$ python3 -q
>>> import numpy as np
>>> np.set_printoptions(precision=2, suppress=True, linewidth=200)
>>> M = np.load("arr.npy")
>>> M
array([[0, 2, 3, 8, 4, 4, 9, 0],
       [0, 0, 6, 3, 5, 3, 1, 5],
       [0, 0, 0, 3, 1, 9, 9, 4],
       [0, 0, 0, 0, 8, 5, 2, 0],
       [0, 0, 0, 0, 0, 4, 2, 5],
       [0, 0, 0, 0, 0, 0, 2, 3],
       [0, 0, 0, 0, 0, 0, 0, 5],
       [0, 0, 0, 0, 0, 0, 0, 0]])
>>> print(np.linalg.matrix_rank(M - M[0, 0] * np.eye(8)))
7
>>> np.prod(np.diag(M)), np.round(np.linalg.det(M), 2)
(np.int64(0), np.float64(0.0))
>>> [int(np.linalg.matrix_rank(np.linalg.matrix_power(M, p))) for p in range(1, 9)]
[7, 6, 5, 4, 3, 2, 1, 0]
>>> np.sort(np.linalg.eigvals(M))
array([0., 0., 0., 0., 0., 0., 0., 0.])
>>> U, sv, Vh = np.linalg.svd(M)
>>> sv
array([21.04,  9.03,  8.68,  7.07,  2.85,  1.11,  0.31,  0.  ])
>>> Y = U[:, :7] @ np.diag(sv[:7]) @ Vh[:7]
>>> round(float(np.linalg.norm(M - Y, 2)), 2), sv[7]
(0.0, np.float64(0.0))
>>> print(np.linalg.matrix_rank(Y))
7
>>> round(float(np.linalg.norm(M - Y) / np.linalg.norm(M)), 2)
0.0
>>> np.linalg.matrix_rank(M, rtol=0.05)
np.int64(6)
>>> U, sv, Vh = np.linalg.svd(M)
>>> V = Vh[:(sv > 1e-8).sum()]
>>> rng = np.random.default_rng(10)
>>> vec = M[7] + -3 * M[4] + rng.integers(2) * np.eye(8)[3]
>>> print(vec)
[  0.   0.   0.   1.   0. -12.  -6. -15.]
>>> np.diag(V.T @ V)
array([0., 1., 1., 1., 1., 1., 1., 1.])
>>> labels = rng.permutation(8)
>>> labels
array([1, 2, 3, 4, 6, 7, 0, 5])
>>> Y = M[labels][:, labels]
>>> np.allclose(Y, M)
False
>>> Y
array([[0, 6, 3, 5, 1, 5, 0, 3],
       [0, 0, 3, 1, 9, 4, 0, 9],
       [0, 0, 0, 8, 2, 0, 0, 5],
       [0, 0, 0, 0, 2, 5, 0, 4],
       [0, 0, 0, 0, 0, 5, 0, 0],
       [0, 0, 0, 0, 0, 0, 0, 0],
       [2, 3, 8, 4, 9, 0, 0, 4],
       [0, 0, 0, 0, 2, 3, 0, 0]])
>>> m1 = np.loadtxt("layer18.csv", delimiter=",")
>>> print(m1)
[[7. 8. 7. 8.]
 [2. 9. 2. 9.]
 [7. 8. 7. 8.]
 [2. 9. 2. 9.]]
>>> # rows and columns are dependent
>>> r0 = np.array([-2, -2, 1])
>>> np.array([np.convolve(row, r0, "same") for row in m1])
array([[-30., -23., -22.,  -9.],
       [-22., -20., -13., -16.],
       [-30., -23., -22.,  -9.],
       [-22., -20., -13., -16.]])
>>> E = np.loadtxt("test18.csv", delimiter=",")
>>> print(E)
[[-2.18  2.82  0.35 -0.36  0.41  0.26  1.41 -0.7 ]
 [-0.94  1.22  0.12 -0.14  0.2   0.1   0.62 -0.32]
 [-3.69  4.63  1.69 -1.15 -0.13  0.87  1.96 -0.54]
 [-0.08  0.16 -0.42  0.2   0.34 -0.16  0.22 -0.28]
 [-0.13  0.59 -3.21  1.57  2.45 -1.25  1.34 -1.94]
 [-0.6   0.76  0.22 -0.16  0.02  0.12  0.34 -0.12]
 [ 0.85 -1.15  0.25 -0.05 -0.45  0.05 -0.7   0.5 ]
 [ 0.06 -0.34  2.   -0.98 -1.52  0.78 -0.82  1.2 ]
 [ 0.32 -0.2  -1.69  0.86  1.17 -0.68  0.43 -0.86]
 [ 1.61 -2.23  0.87 -0.29 -1.15  0.25 -1.48  1.18]]
>>> U, sv, Vh = np.linalg.svd(E)
>>> V = Vh[:(sv > 1e-8).sum()]
>>> vec = E[5] + 4 * E[4] + rng.integers(2) * np.eye(8)[5]
>>> vec
array([ -1.12,   3.12, -12.62,   6.12,   9.82,  -3.88,   5.7 ,  -7.88])
>>> np.diag(V.T @ V)
array([0.31, 0.51, 0.44, 0.12, 0.23, 0.07, 0.16, 0.15])
>>> print(V.T @ V)
[[ 0.31 -0.4  -0.11  0.08 -0.01 -0.06 -0.18  0.07]
 [-0.4   0.51  0.08 -0.08  0.06  0.06  0.25 -0.11]
 [-0.11  0.08  0.44 -0.23 -0.3   0.18 -0.1   0.21]
 [ 0.08 -0.08 -0.23  0.12  0.15 -0.09  0.03 -0.1 ]
 [-0.01  0.06 -0.3   0.15  0.23 -0.12  0.13 -0.18]
 [-0.06  0.06  0.18 -0.09 -0.12  0.07 -0.03  0.08]
 [-0.18  0.25 -0.1   0.03  0.13 -0.03  0.16 -0.13]
 [ 0.07 -0.11  0.21 -0.1  -0.18  0.08 -0.13  0.15]]
>>> cov = E.T @ E
>>> np.allclose(cov, cov.T)
True
>>> np.round(np.linalg.svd(E, compute_uv=False) ** 2, 2) + 0
array([75.8 , 47.92,  0.  ,  0.  ,  0.  ,  0.  ,  0.  ,  0.  ])
>>> U, sv, Vh = np.linalg.svd(E)
>>> sv.round(2) + 0
array([8.71, 6.92, 0.  , 0.  , 0.  , 0.  , 0.  , 0.  ])
>>> np.argmax(sv[:-1] / (sv[1:] + 1e-6)) + 1
np.int64(2)
>>> Y = U[:, :2] @ np.diag(sv[:2]) @ Vh[:2]
>>> np.linalg.matrix_rank(Y)
np.int64(2)
>>> round(float(np.linalg.norm(E - Y, 2)), 2), round(float(sv[2]), 2)
(0.0, 0.0)
>>> Y
array([[-2.18,  2.82,  0.35, -0.36,  0.41,  0.26,  1.41, -0.7 ],
       [-0.94,  1.22,  0.12, -0.14,  0.2 ,  0.1 ,  0.62, -0.32],
       [-3.69,  4.63,  1.69, -1.15, -0.13,  0.87,  1.96, -0.54],
       [-0.08,  0.16, -0.42,  0.2 ,  0.34, -0.16,  0.22, -0.28],
       [-0.13,  0.59, -3.21,  1.57,  2.45, -1.25,  1.34, -1.94],
       [-0.6 ,  0.76,  0.22, -0.16,  0.02,  0.12,  0.34, -0.12],
       [ 0.85, -1.15,  0.25, -0.05, -0.45,  0.05, -0.7 ,  0.5 ],
       [ 0.06, -0.34,  2.  , -0.98, -1.52,  0.78, -0.82,  1.2 ],
       [ 0.32, -0.2 , -1.69,  0.86,  1.17, -0.68,  0.43, -0.86],
       [ 1.61, -2.23,  0.87, -0.29, -1.15,  0.25, -1.48,  1.18]])
>>> r0 = np.array([-1, 1])
>>> np.correlate(E[0], E[4], "full")
array([  4.23,  -8.39,   5.82,  -7.7 ,   1.77,  12.78, -13.57,   4.19,  -0.42,   3.16,  -0.05,  -5.52,   3.05,  -0.6 ,   0.09])
>>> np.cross(E[0, :3], E[4, :3])
array([-9.26, -7.04, -0.92])
>>> np.convolve(E[0], r0)
array([ 2.18, -5.  ,  2.47,  0.71, -0.77,  0.15, -1.15,  2.11, -0.7 ])
>>> np.polyval(r0, E[0])
array([ 3.18, -1.82,  0.65,  1.36,  0.59,  0.74, -0.41,  1.7 ])
>>> X = np.loadtxt("out1.csv", delimiter=",")
>>> X
array([[ 1.05,  5.  , -2.  , -7.  , -7.  , -4.  ],
       [ 8.  ,  3.05,  6.  ,  3.  ,  7.  ,  6.  ],
       [ 8.  , -2.  ,  3.05, -6.  ,  1.  ,  5.  ],
       [-4.  ,  7.  , -7.  ,  5.05,  3.  ,  8.  ],
       [-2.  ,  4.  ,  0.  , -8.  ,  5.05, -8.  ],
       [ 1.  ,  5.  , -2.  , -7.  , -7.  , -3.95]])
>>> vec = np.array([0, 0, 3, 1, 1, 1, 3, 2])
>>> h1 = np.maximum(M @ vec, 0)
>>> M * (h1 > 1e-9)[:, None]
array([[0, 2, 3, 8, 4, 4, 9, 0],
       [0, 0, 6, 3, 5, 3, 1, 5],
       [0, 0, 0, 3, 1, 9, 9, 4],
       [0, 0, 0, 0, 8, 5, 2, 0],
       [0, 0, 0, 0, 0, 4, 2, 5],
       [0, 0, 0, 0, 0, 0, 2, 3],
       [0, 0, 0, 0, 0, 0, 0, 5],
       [0, 0, 0, 0, 0, 0, 0, 0]])
>>> print(np.maximum(M @ vec, 0) - np.maximum(-M @ vec, 0))
[52 42 48 19 20 12 10  0]
